>>> import numpy as np
>>> np.set_printoptions(precision=2, suppress=True, linewidth=140, legacy="1.25")
>>> A = np.load("arr.npy")
>>> A
array([[36, 23, 13, 10, 16, 36, 23, 25, 20, 19],
       [23, 33, 18, 13, 20, 31, 26, 23, 27, 29],
       [13, 18, 41, 16, 21, 28, 34, 26, 27, 34],
       [10, 13, 16, 30, 13, 20, 38, 17, 18, 27],
       [16, 20, 21, 13, 20, 23, 22, 18, 17, 22],
       [36, 31, 28, 20, 23, 54, 39, 37, 31, 39],
       [23, 26, 34, 38, 22, 39, 67, 34, 39, 43],
       [25, 23, 26, 17, 18, 37, 34, 39, 33, 30],
       [20, 27, 27, 18, 17, 31, 39, 33, 50, 31],
       [19, 29, 34, 27, 22, 39, 43, 30, 31, 47]])
>>> rng = np.random.default_rng(8521)
>>> z = rng.permutation(10)
>>> z
array([8, 5, 0, 9, 3, 4, 7, 6, 1, 2])
>>> Y = A[z][:, z]
>>> Y
array([[50, 31, 20, 31, 18, 17, 33, 39, 27, 27],
       [31, 54, 36, 39, 20, 23, 37, 39, 31, 28],
       [20, 36, 36, 19, 10, 16, 25, 23, 23, 13],
       [31, 39, 19, 47, 27, 22, 30, 43, 29, 34],
       [18, 20, 10, 27, 30, 13, 17, 38, 13, 16],
       [17, 23, 16, 22, 13, 20, 18, 22, 20, 21],
       [33, 37, 25, 30, 17, 18, 39, 34, 23, 26],
       [39, 39, 23, 43, 38, 22, 34, 67, 26, 34],
       [27, 31, 23, 29, 13, 20, 23, 26, 33, 18],
       [27, 28, 13, 34, 16, 21, 26, 34, 18, 41]])
>>> J = np.load("run3.npy")
>>> J
array([[0, 1, 0, 0, 0, 0, 0, 1, 0],
       [1, 0, 0, 0, 0, 0, 0, 1, 0],
       [0, 0, 0, 1, 1, 1, 1, 0, 1],
       [0, 0, 1, 0, 1, 1, 0, 0, 1],
       [0, 0, 1, 1, 0, 1, 1, 0, 1],
       [0, 0, 1, 1, 1, 0, 1, 0, 1],
       [0, 0, 1, 0, 1, 1, 0, 0, 1],
       [1, 1, 0, 0, 0, 0, 0, 0, 0],
       [0, 0, 1, 1, 1, 1, 1, 0, 0]])
>>> low = np.linalg.cholesky(A)
>>> np.linalg.eigvalsh(A).min() > 0
True
>>> low @ low.T
array([[36., 23., 13., 10., 16., 36., 23., 25., 20., 19.],
       [23., 33., 18., 13., 20., 31., 26., 23., 27., 29.],
       [13., 18., 41., 16., 21., 28., 34., 26., 27., 34.],
       [10., 13., 16., 30., 13., 20., 38., 17., 18., 27.],
       [16., 20., 21., 13., 20., 23., 22., 18., 17., 22.],
       [36., 31., 28., 20., 23., 54., 39., 37., 31., 39.],
       [23., 26., 34., 38., 22., 39., 67., 34., 39., 43.],
       [25., 23., 26., 17., 18., 37., 34., 39., 33., 30.],
       [20., 27., 27., 18., 17., 31., 39., 33., 50., 31.],
       [19., 29., 34., 27., 22., 39., 43., 30., 31., 47.]])
>>> np.linalg.matrix_rank(J, rtol=0.1)
8
>>> np.linalg.cond(J) > 100
True
>>> np.argsort(-np.linalg.norm(J, axis=0).round(6), kind="stable")[:3]
array([2, 4, 5])
>>> try:
...     np.linalg.cholesky(J)
... except np.linalg.LinAlgError as e:
...     print("failed:", e)
... 
failed: Matrix is not positive definite
>>> [round(float(np.linalg.det(J[:i, :i])), 2) + 0 for i in range(1, 10)]
[0.0, -1.0, 0.0, 1.0, -2.0, 3.0, 0.0, 0.0, 0.0]
>>> mat = np.load("layer8.npy")
>>> mat
array([[11, 33, 41, 11, 63, 31, 36, 32, 25, 25],
       [15, 40, 28, 16, 60, 34, 43, 24, 27, 35],
       [10, 29, 17, 15, 47, 25, 31, 12, 16, 32],
       [22, 35, 35,  9, 53, 37, 43, 42, 34, 26],
       [12, 14, 14,  8, 30, 20, 20, 18, 12, 22],
       [24, 43, 39, 13, 65, 43, 51, 44, 38, 34],
       [16, 13, 23,  0, 23, 21, 21, 34, 21,  8],
       [25, 39, 29, 14, 57, 41, 48, 38, 34, 37],
       [14, 33, 25, 15, 55, 31, 37, 22, 22, 34],
       [25, 50, 48, 16, 80, 49, 58, 49, 42, 40],
       [19, 32, 28, 12, 52, 34, 39, 32, 27, 31],
       [26, 49, 47, 17, 81, 50, 58, 49, 41, 43]])
>>> r = np.linalg.matrix_rank(mat)
>>> r
4
>>> ns = np.linalg.svd(mat)[2][r:].T
>>> [int(np.linalg.matrix_rank(mat[:, :j + 1])) for j in range(10)]
[1, 2, 3, 4, 4, 4, 4, 4, 4, 4]
>>> [int(np.linalg.matrix_rank(mat[:i])) for i in range(1, len(mat) + 1)]
[1, 2, 3, 4, 4, 4, 4, 4, 4, 4, 4, 4]
>>> np.linalg.matrix_rank(mat.T @ mat), np.linalg.matrix_rank(mat @ mat.T)
(4, 4)
>>> np.linalg.cond(mat) > 100
True
>>> np.argsort(-np.linalg.norm(mat, axis=0).round(6), kind="stable")[:3]
array([4, 6, 1])
>>> np.unique(mat.round(6), axis=0).shape
(12, 10)
>>> np.round(mat @ np.linalg.pinv(mat) @ mat, 2) + 0
array([[11., 33., 41., 11., 63., 31., 36., 32., 25., 25.],
       [15., 40., 28., 16., 60., 34., 43., 24., 27., 35.],
       [10., 29., 17., 15., 47., 25., 31., 12., 16., 32.],
       [22., 35., 35.,  9., 53., 37., 43., 42., 34., 26.],
       [12., 14., 14.,  8., 30., 20., 20., 18., 12., 22.],
       [24., 43., 39., 13., 65., 43., 51., 44., 38., 34.],
       [16., 13., 23.,  0., 23., 21., 21., 34., 21.,  8.],
       [25., 39., 29., 14., 57., 41., 48., 38., 34., 37.],
       [14., 33., 25., 15., 55., 31., 37., 22., 22., 34.],
       [25., 50., 48., 16., 80., 49., 58., 49., 42., 40.],
       [19., 32., 28., 12., 52., 34., 39., 32., 27., 31.],
       [26., 49., 47., 17., 81., 50., 58., 49., 41., 43.]])
>>> m1 = np.loadtxt("w.csv", delimiter=",")
>>> m1
array([[  0.,  -8.,   2.,  10.,   4.,   9.,  -2.],
       [  6.,  -8.,  -4.,  16.,  -2.,   6.,  -8.],
       [  1.,  -7.,   0.,   9.,   4.,  10.,   1.],
       [ -2., -12.,   6.,  14.,   6.,  11.,  -6.],
       [  1.,  -3.,   0.,   5.,   0.,   2.,  -3.],
       [ -1., -13.,   6.,  17.,   4.,   9., -11.],
       [ -3., -11.,   8.,  13.,   4.,   6., -11.]])
>>> r = np.linalg.matrix_rank(m1)
>>> r
3
>>> ns = np.linalg.svd(m1)[2][r:].T
>>> [int(np.linalg.matrix_rank(m1[:i])) for i in range(1, len(m1) + 1)]
[1, 2, 3, 3, 3, 3, 3]
>>> [int(np.linalg.matrix_rank(np.delete(m1, i, axis=0))) for i in range(7)]
[3, 3, 3, 3, 3, 3, 3]
>>> ns.shape
(7, 4)
>>> np.linalg.matrix_rank(m1.T @ m1), np.linalg.matrix_rank(m1 @ m1.T)
(3, 3)
>>> np.linalg.cond(m1) > 100
True
>>> np.argsort(-np.linalg.norm(m1, axis=0).round(6), kind="stable")[:3]
array([3, 1, 5])
>>> z = rng.permutation(7)
>>> z
array([1, 2, 5, 3, 4, 6, 0])
>>> Y = m1[z][:, z]
>>> round(float(np.linalg.det(Y)), 2), round(float(np.linalg.det(m1[z])), 2)
(0.0, -0.0)
>>> W0 = np.load("x.npy")
>>> W0
array([[ 9,  3, -1, -3,  4, -9],
       [-5,  6,  2,  8,  5, -6],
       [ 7, -6, 10,  5, -8, -1],
       [-3,  2, -8, 15,  3, -4],
       [-6,  9, -3,  0, -2, -1],
       [ 1, -5,  8, -7,  5, -2]])
>>> np.linalg.norm(W0, axis=1)
array([14.04, 13.78, 16.58, 18.08, 11.45, 12.96])
>>> np.linalg.norm(W0, axis=0)
array([14.18, 13.82, 15.56, 19.29, 11.96, 11.79])
>>> round(float(np.linalg.norm(W0, 1)), 2), round(float(np.linalg.norm(W0, np.inf)), 2)
(38.0, 37.0)
>>> np.linalg.norm(W0, axis=1).argmax()
3
>>> np.round(np.linalg.norm(W0[4], 1), 2), round(float(np.linalg.norm(W0[4], np.inf)), 2)
(21.0, 9.0)
>>> W0[4] @ W0[0]
-23
>>> round(np.linalg.norm(W0[4] - W0[0]), 2)
19.34
>>> z = rng.permutation(6)
>>> z
array([0, 5, 3, 4, 1, 2])
>>> Y = W0[z][:, z]
>>> np.allclose(Y, W0)
False
>>> np.round(np.linalg.det(Y), 2), round(np.linalg.det(W0[z]), 2)
(787635.0, 787635.0)
>>> K = np.array([[1.0, 0.0, 0.0, -4.0],
...     [-9.0, -3.0, -3.0, 6.0],
...     [-3.0, 0.0, 0.0, 6.0],
...     [0.0, 0.0, 0.0, -3.0]])
>>> z = rng.permutation(4)
>>> z
array([2, 1, 0, 3])
>>> Y = K[z][:, z]
>>> np.trace(Y)
-5.0
>>> round(np.linalg.det(Y), 2), np.round(np.linalg.det(K[z]), 2)
(0.0, 0.0)
>>> Y
array([[ 0.,  0., -3.,  6.],
       [-3., -3., -9.,  6.],
       [ 0.,  0.,  1., -4.],
       [ 0.,  0.,  0., -3.]])
>>> left, sv, Vh = np.linalg.svd(Y)
>>> vecs = Vh[:(sv > 1e-8).sum()]
>>> x = Y[2] + -2 * Y[0] + rng.integers(2) * np.eye(4)[2]
>>> x
array([  0.,   0.,   7., -16.])
>>> np.linalg.matrix_rank(np.vstack([Y, x]))
3
>>> round(float(np.linalg.norm(x - vecs.T @ vecs @ x)), 2)
0.0
>>> np.allclose(K[:-1].T @ np.linalg.lstsq(K[:-1].T, K[-1])[0], K[-1])
True
>>> np.round(np.trace(np.linalg.pinv(K) @ K), 2)
3.0
>>> np.unique(K.round(6), axis=0).shape
(4, 4)
>>> r = np.linalg.matrix_rank(K)
>>> r
3
>>> ns = np.linalg.svd(K)[2][r:].T
>>> np.linalg.matrix_rank(K.T @ K), np.linalg.matrix_rank(K @ K.T)
(3, 3)
>>> np.round(K @ ns, 2) + 0
array([[0.],
       [0.],
       [0.],
       [0.]])
>>> arr = np.array([[-1.4, 0.7, -0.7, -0.5],
...     [0.5, -1.3, 0.9, -0.4],
...     [2.5, 2.0, 0.1, -1.5],
...     [0.4, -0.1, 0.1, 0.0],
...     [-0.3, -0.3, 0.3, 0.1]])
>>> arr[4] = arr[0] + 0.05 * rng.normal(size=4)
>>> arr
array([[-1.4 ,  0.7 , -0.7 , -0.5 ],
       [ 0.5 , -1.3 ,  0.9 , -0.4 ],
       [ 2.5 ,  2.  ,  0.1 , -1.5 ],
       [ 0.4 , -0.1 ,  0.1 ,  0.  ],
       [-1.34,  0.74, -0.67, -0.48]])
>>> O = arr.astype(float).copy()
>>> for j in range(4):
...     O[:, j] -= O[:, :j] @ (O[:, :j].T @ O[:, j])
...     O[:, j] /= np.linalg.norm(O[:, j])
... 
>>> np.round(O.T @ O, 2) + 0
array([[1., 0., 0., 0.],
       [0., 1., 0., 0.],
       [0., 0., 1., 0.],
       [0., 0., 0., 1.]])
>>> feats = np.load("m.npy")
>>> feats
array([[ 1,  2,  0, -1,  1, -1, -2,  2,  2],
       [-2,  2,  2,  2,  0, -2,  0, -1,  1],
       [-2,  2, -1,  0,  0,  2,  2,  1, -1],
       [-2,  2, -1,  0,  0,  2,  2,  1, -1],
       [ 2,  1, -2,  0, -2,  1, -1,  2,  2]])
>>> w1 = np.array([[2, 3, 3, 0],
...     [3, 5, 4, 2],
...     [5, 2, 1, 2],
...     [0, 4, 1, 5],
...     [3, 2, 5, 4],
...     [2, 4, 2, 0],
...     [2, 3, 0, 3],
...     [0, 2, 5, 1],
...     [5, 5, 2, 5]])
>>> c = np.array([0, 0, 2, 0])
>>> hid = np.maximum(feats @ w1 + c, 0)
>>> np.linalg.matrix_rank(hid)
4
>>> cent = np.array([[2, 0, 2], [3, 3, 0], [1, 0, 3], [2, 1, 3]])
>>> hid @ cent
array([[122,  54, 144],
       [104,  55,  95],
       [ 57,  43,  42],
       [ 57,  43,  42],
       [ 72,  54,  50]])
>>> w1 @ cent
array([[16,  9, 13],
       [29, 17, 24],
       [21,  8, 19],
       [23, 17, 18],
       [25, 10, 33],
       [18, 12, 10],
       [19, 12, 13],
       [13,  7, 18],
       [37, 20, 31]])
